% ipython --no-banner

In [1]: import numpy as np

In [2]: np.set_printoptions(precision=2, suppress=True, linewidth=100, legacy="1.25")

In [3]: data = np.array([[18, -2, -2, 1, 2, -3, 3],
   ...:     [-1, 10, -1, -3, -1, 0, 2],
   ...:     [3, 3, 7, -2, -1, 2, 0],
   ...:     [1, 0, 0, -22, -3, -2, 1],
   ...:     [1, 3, -1, -3, -8, -1, 0],
   ...:     [3, -2, -2, -1, -3, 1, -1],
   ...:     [1, 3, -1, 2, -3, -2, -8]])

In [4]: data
Out[4]: 
array([[ 18,  -2,  -2,   1,   2,  -3,   3],
       [ -1,  10,  -1,  -3,  -1,   0,   2],
       [  3,   3,   7,  -2,  -1,   2,   0],
       [  1,   0,   0, -22,  -3,  -2,   1],
       [  1,   3,  -1,  -3,  -8,  -1,   0],
       [  3,  -2,  -2,  -1,  -3,   1,  -1],
       [  1,   3,  -1,   2,  -3,  -2,  -8]])

In [5]: out = data[0, 0] * data[1:] - np.outer(data[1:, 0], data[0])

In [6]: out
Out[6]: 
array([[   0,  178,  -20,  -53,  -16,   -3,   39],
       [   0,   60,  132,  -39,  -24,   45,   -9],
       [   0,    2,    2, -397,  -56,  -33,   15],
       [   0,   56,  -16,  -55, -146,  -15,   -3],
       [   0,  -30,  -30,  -21,  -60,   27,  -27],
       [   0,   56,  -16,   35,  -56,  -33, -147]])

In [7]: np.linalg.matrix_rank(out), np.linalg.matrix_rank(data)
Out[7]: (6, 7)

In [8]: np.flatnonzero(~out.round(6).any(axis=1))
Out[8]: array([], dtype=int64)

In [9]: data[:, 0] / data[0, 0]
Out[9]: array([ 1.  , -0.06,  0.17,  0.06,  0.06,  0.17,  0.06])

In [10]: t3 = np.stack([out, 4 * out, out[::-1]])

In [11]: np.linalg.matrix_rank(t3.reshape(3, -1))
Out[11]: 2

In [12]: t3.sum(axis=0)
Out[12]: 
array([[    0,   946,  -116,  -230,  -136,   -48,    48],
       [    0,   270,   630,  -216,  -180,   252,   -72],
       [    0,    66,    -6, -2040,  -426,  -180,    72],
       [    0,   282,   -78,  -672,  -786,  -108,     0],
       [    0,   -90,   -18,  -144,  -324,   180,  -144],
       [    0,   458,  -100,   122,  -296,  -168,  -696]])

In [13]: r0 = np.array([2, 0])

In [14]: np.polyval(r0, data[2])
Out[14]: array([ 6,  6, 14, -4, -2,  4,  0])

In [15]: np.array([np.convolve(row, r0, "same") for row in data])
Out[15]: 
array([[ 36,  -4,  -4,   2,   4,  -6,   6],
       [ -2,  20,  -2,  -6,  -2,   0,   4],
       [  6,   6,  14,  -4,  -2,   4,   0],
       [  2,   0,   0, -44,  -6,  -4,   2],
       [  2,   6,  -2,  -6, -16,  -2,   0],
       [  6,  -4,  -4,  -2,  -6,   2,  -2],
       [  2,   6,  -2,   4,  -6,  -4, -16]])

In [16]: np.cross(data[2, :3], data[0, :3])
Out[16]: array([  8, 132, -60])

In [17]: out = data / np.linalg.norm(data, axis=1, keepdims=True)

In [18]: cov = out @ out.T

In [19]: np.argwhere(np.triu(np.abs(cov) > 0.95, 1))
Out[19]: array([], shape=(0, 2), dtype=int64)

In [20]: round(float(np.degrees(np.arccos(np.clip(cov[0, 4], -1, 1)))), 2)
Out[20]: 90.66

In [21]: (np.abs(cov) > 0.9).astype(int)
Out[21]: 
array([[1, 0, 0, 0, 0, 0, 0],
       [0, 1, 0, 0, 0, 0, 0],
       [0, 0, 1, 0, 0, 0, 0],
       [0, 0, 0, 1, 0, 0, 0],
       [0, 0, 0, 0, 1, 0, 0],
       [0, 0, 0, 0, 0, 1, 0],
       [0, 0, 0, 0, 0, 0, 1]])

In [22]: np.linalg.norm(out, axis=1)
Out[22]: array([1., 1., 1., 1., 1., 1., 1.])

In [23]: (cov - 2 * np.eye(7)).round(6).argmax(axis=1)
Out[23]: array([5, 4, 1, 4, 5, 4, 4])

In [24]: Q, _ = np.linalg.qr(np.array([[1.8, -1.3, 1.1, 2.0, -0.4],
    ...:     [0.3, 0.1, -0.2, -1.2, 0.4],
    ...:     [-0.1, 0.9, -0.2, -0.7, -1.1],
    ...:     [0.4, 1.7, 1.3, 0.0, 0.9],
    ...:     [-0.3, 0.8, 0.7, 0.9, 1.2]]))

In [25]: M = Q[:, :5]

In [26]: M
Out[26]: 
array([[-0.95,  0.14,  0.13, -0.23,  0.09],
       [-0.16, -0.12, -0.53,  0.54,  0.62],
       [ 0.05, -0.38, -0.56, -0.73,  0.1 ],
       [-0.21, -0.86,  0.14,  0.28, -0.34],
       [ 0.16, -0.29,  0.61, -0.21,  0.69]])

In [27]: out = np.linalg.inv(M)

In [28]: np.linalg.inv(out)
Out[28]: 
array([[-0.95,  0.14,  0.13, -0.23,  0.09],
       [-0.16, -0.12, -0.53,  0.54,  0.62],
       [ 0.05, -0.38, -0.56, -0.73,  0.1 ],
       [-0.21, -0.86,  0.14,  0.28, -0.34],
       [ 0.16, -0.29,  0.61, -0.21,  0.69]])

In [29]: np.round(np.linalg.slogdet(M)[0], 2)
Out[29]: 1.0

In [30]: round(np.linalg.cond(M), 2)
Out[30]: 1.0

In [31]: (np.abs(out) > 1e-9).astype(int)
Out[31]: 
array([[1, 1, 1, 1, 1],
       [1, 1, 1, 1, 1],
       [1, 1, 1, 1, 1],
       [1, 1, 1, 1, 1],
       [1, 1, 1, 1, 1]])

In [32]: out
Out[32]: 
array([[-0.95, -0.16,  0.05, -0.21,  0.16],
       [ 0.14, -0.12, -0.38, -0.86, -0.29],
       [ 0.13, -0.53, -0.56,  0.14,  0.61],
       [-0.23,  0.54, -0.73,  0.28, -0.21],
       [ 0.09,  0.62,  0.1 , -0.34,  0.69]])

In [33]: th = np.radians(30)

In [34]: Rm = np.eye(5)

In [35]: Rm[1, 1] = Rm[3, 3] = np.cos(th)

In [36]: Rm[1, 3], Rm[3, 1] = -np.sin(th), np.sin(th)

In [37]: Rm
Out[37]: 
array([[ 1.  ,  0.  ,  0.  ,  0.  ,  0.  ],
       [ 0.  ,  0.87,  0.  , -0.5 ,  0.  ],
       [ 0.  ,  0.  ,  1.  ,  0.  ,  0.  ],
       [ 0.  ,  0.5 ,  0.  ,  0.87,  0.  ],
       [ 0.  ,  0.  ,  0.  ,  0.  ,  1.  ]])

In [38]: out = M @ Rm.T

In [39]: round(np.linalg.det(Rm), 2), round(float(np.trace(Rm)), 2)
Out[39]: (1.0, 4.73)

In [40]: W0 = np.array([[1, 0, 0, -1, -2, 1, 1],
    ...:     [2, 0, 2, -3, 3, -1, -2],
    ...:     [2, 0, 2, -3, 3, -1, -2],
    ...:     [-2, -3, 0, 3, 3, 1, 1],
    ...:     [1, 1, -2, 3, 2, -3, -3]])

In [41]: # row 2 repeats row 1

In [42]: r0 = np.array([9, 8])

In [43]: np.cross(W0[0, :3], W0[2, :3])
Out[43]: array([ 0, -2,  0])

In [44]: np.polyval(r0, W0[0])
Out[44]: array([ 17,   8,   8,  -1, -10,  17,  17])

In [45]: np.convolve(W0[0], r0)
Out[45]: array([  9,   8,   0,  -9, -26,  -7,  17,   8])

In [46]: np.array([np.convolve(row, r0, "same") for row in W0])
Out[46]: 
array([[  9,   8,   0,  -9, -26,  -7,  17],
       [ 18,  16,  18, -11,   3,  15, -26],
       [ 18,  16,  18, -11,   3,  15, -26],
       [-18, -43, -24,  27,  51,  33,  17],
       [  9,  17, -10,  11,  42, -11, -51]])

In [47]: np.correlate(W0[0], W0[2], "full")
Out[47]: array([-2, -1,  3, -1,  7, -3, -4,  6, -4, -3, -2,  2,  2])

In [48]: m1 = np.loadtxt("mat.csv", delimiter=",")

In [49]: m1
Out[49]: 
array([[ -1.54,   5.26,   0.46,  -1.17,   4.26,  -2.92,   2.64],
       [ -5.56,   0.92,  -2.48,   1.72,  -0.08,  -5.44,  -2.12],
       [ -4.38,   6.7 ,  -4.12,  -2.13,   5.7 ,  -0.7 ,  -2.72],
       [ -6.36,   0.2 ,  -3.14,   2.2 ,  -0.8 ,  -5.82,  -3.13],
       [ -6.31,   3.57,  -4.96,  -0.05,   2.57,  -2.83,  -4.56],
       [ -4.78,   6.14,  -4.34,  -1.76,   5.14,  -1.06,  -3.14],
       [ -5.43,   7.49,  -5.96,  -2.66,   6.49,   0.36,  -4.83],
       [ -7.78,   4.62,  -7.49,  -0.75,   3.62,  -1.41,  -7.46],
       [ -5.8 ,   5.33,  -5.24,  -1.22,   4.33,  -1.44,  -4.47],
       [ -5.28,  -0.72,  -1.19,   2.81,  -1.72,  -6.99,  -0.92],
       [ -4.22,   0.49,  -0.45,   2.01,  -0.51,  -6.27,   0.31],
       [ -8.29,   4.25,  -7.98,  -0.5 ,   3.25,  -1.56,  -8.16],
       [ -5.16,  -4.24,   0.92,   5.16,  -5.24, -10.16,   0.84],
       [ -3.86,   7.49,  -3.86,  -2.66,   6.49,  -0.17,  -2.2 ],
       [ -4.48,   0.89,  -1.01,   1.74,  -0.11,  -5.83,  -0.3 ],
       [ -1.05,   1.25,   3.36,   1.5 ,   0.25,  -6.65,   5.26],
       [ -2.12,  12.34,  -4.24,  -5.89,  11.34,   3.57,  -1.47],
       [ -6.08,   8.71,  -7.5 ,  -3.47,   7.71,   1.66,  -6.45],
       [ -2.5 ,   6.19,  -1.32,  -1.79,   5.19,  -1.78,   0.64],
       [ -5.05,  -1.13,  -0.66,   3.09,  -2.13,  -7.44,  -0.35],
       [ -3.34,  10.81,  -5.01,  -4.87,   9.81,   2.61,  -2.81],
       [ -2.57,  10.8 ,  -3.98,  -4.87,   9.8 ,   2.35,  -1.53]])

In [50]: labels = m1[:, 0] > np.median(m1[:, 0])

In [51]: r0 = m1[labels].mean(axis=0) - m1[~labels].mean(axis=0)

In [52]: r0
Out[52]: array([ 2.93,  3.58,  1.92, -2.39,  3.58,  2.2 ,  3.3 ])

In [53]: ((m1 - m1.mean(axis=0)) @ r0 > 0).astype(int)
Out[53]: array([1, 0, 1, 0, 0, 1, 1, 0, 0, 0, 0, 0, 0, 1, 0, 1, 1, 1, 1, 0, 1, 1])

In [54]: np.round((((m1 - m1.mean(axis=0)) @ r0 > 0) == labels).mean(), 2)
Out[54]: 0.82

In [55]: A = np.loadtxt("run17.csv", delimiter=",")

In [56]: A
Out[56]: 
array([[-1.01, -0.79, -1.94,  1.42],
       [-0.1 ,  0.07, -0.86,  0.21],
       [-1.59, -2.01, -0.2 ,  2.03],
       [-0.21,  0.2 , -1.78,  0.43],
       [-1.01, -0.8 , -1.95,  1.4 ],
       [-1.68, -1.88, -1.11,  2.19],
       [-1.67, -1.9 , -1.11,  2.2 ],
       [-1.7 , -1.92, -1.13,  2.24],
       [-1.69, -1.91, -1.09,  2.23],
       [-0.07,  0.14, -0.91,  0.22],
       [-0.94, -0.92, -1.  ,  1.2 ],
       [-0.99, -0.82, -1.9 ,  1.39],
       [-1.69, -1.88, -1.11,  2.22],
       [-1.79, -1.8 , -2.  ,  2.41],
       [-1.57, -1.97, -0.19,  2.  ],
       [-0.1 ,  0.12, -0.88,  0.16],
       [-0.81, -1.  , -0.09,  0.98],
       [-1.73, -1.95, -1.12,  2.23],
       [-0.99, -0.78, -1.85,  1.42],
       [-1.6 , -2.  , -0.18,  1.98],
       [-0.1 ,  0.11, -0.89,  0.19],
       [-1.7 , -1.92, -1.12,  2.2 ],
       [-1.01, -0.81, -1.93,  1.41],
       [-0.87, -0.9 , -1.  ,  1.2 ],
       [-1.79, -1.8 , -1.98,  2.38]])

In [57]: left, sv, Vt = np.linalg.svd(A)

In [58]: np.argmax(sv[:-1] / (sv[1:] + 1e-6)) + 1
Out[58]: 2

In [59]: out = left[:, :2] @ np.diag(sv[:2]) @ Vt[:2]

In [60]: out
Out[60]: 
array([[-1.  , -0.8 , -1.94,  1.42],
       [-0.11,  0.08, -0.86,  0.21],
       [-1.6 , -2.02, -0.2 ,  2.02],
       [-0.21,  0.19, -1.78,  0.41],
       [-1.  , -0.79, -1.95,  1.41],
       [-1.68, -1.88, -1.11,  2.19],
       [-1.68, -1.89, -1.11,  2.2 ],
       [-1.71, -1.92, -1.13,  2.23],
       [-1.7 , -1.92, -1.09,  2.22],
       [-0.09,  0.12, -0.92,  0.19],
       [-0.91, -0.92, -1.  ,  1.22],
       [-1.  , -0.8 , -1.89,  1.4 ],
       [-1.69, -1.9 , -1.12,  2.2 ],
       [-1.79, -1.8 , -2.  ,  2.41],
       [-1.57, -1.98, -0.2 ,  1.98],
       [-0.08,  0.12, -0.88,  0.18],
       [-0.79, -1.  , -0.09,  1.  ],
       [-1.72, -1.94, -1.12,  2.25],
       [-0.99, -0.8 , -1.86,  1.39],
       [-1.58, -2.  , -0.18,  1.99],
       [-0.09,  0.11, -0.89,  0.19],
       [-1.7 , -1.91, -1.12,  2.21],
       [-1.01, -0.8 , -1.93,  1.42],
       [-0.89, -0.89, -1.  ,  1.19],
       [-1.78, -1.79, -1.98,  2.39]])

In [61]: round(np.linalg.norm(A - out) / np.linalg.norm(A), 2)
Out[61]: 0.01

In [62]: np.linalg.matrix_rank(A, rtol=0.05)
Out[62]: 2

In [63]: left, sv, Vt = np.linalg.svd(out)

In [64]: evecs = Vt[:(sv > 1e-8).sum()]

In [65]: rng = np.random.default_rng(251)

In [66]: vec = out[19] + -1 * out[23] + rng.integers(2) * np.eye(4)[3]

In [67]: vec
Out[67]: array([-0.69, -1.11,  0.82,  0.8 ])

In [68]: np.linalg.matrix_rank(np.vstack([out, vec]))
Out[68]: 2

In [69]: mat = np.tril(np.array([[0, -2, 2, -1], [-1, 0, -1, -1], [-1, -2, -2, 1], [-3, 1, 3, -1]]), -1) + np.eye(4, dtype=int)

In [70]: mat
Out[70]: 
array([[ 1,  0,  0,  0],
       [-1,  1,  0,  0],
       [-1, -2,  1,  0],
       [-3,  1,  3,  1]])

In [71]: np.linalg.cond(mat) > 100
Out[71]: False

In [72]: round(float(np.linalg.norm(mat, 2) / np.linalg.norm(mat)), 2)
Out[72]: 0.88
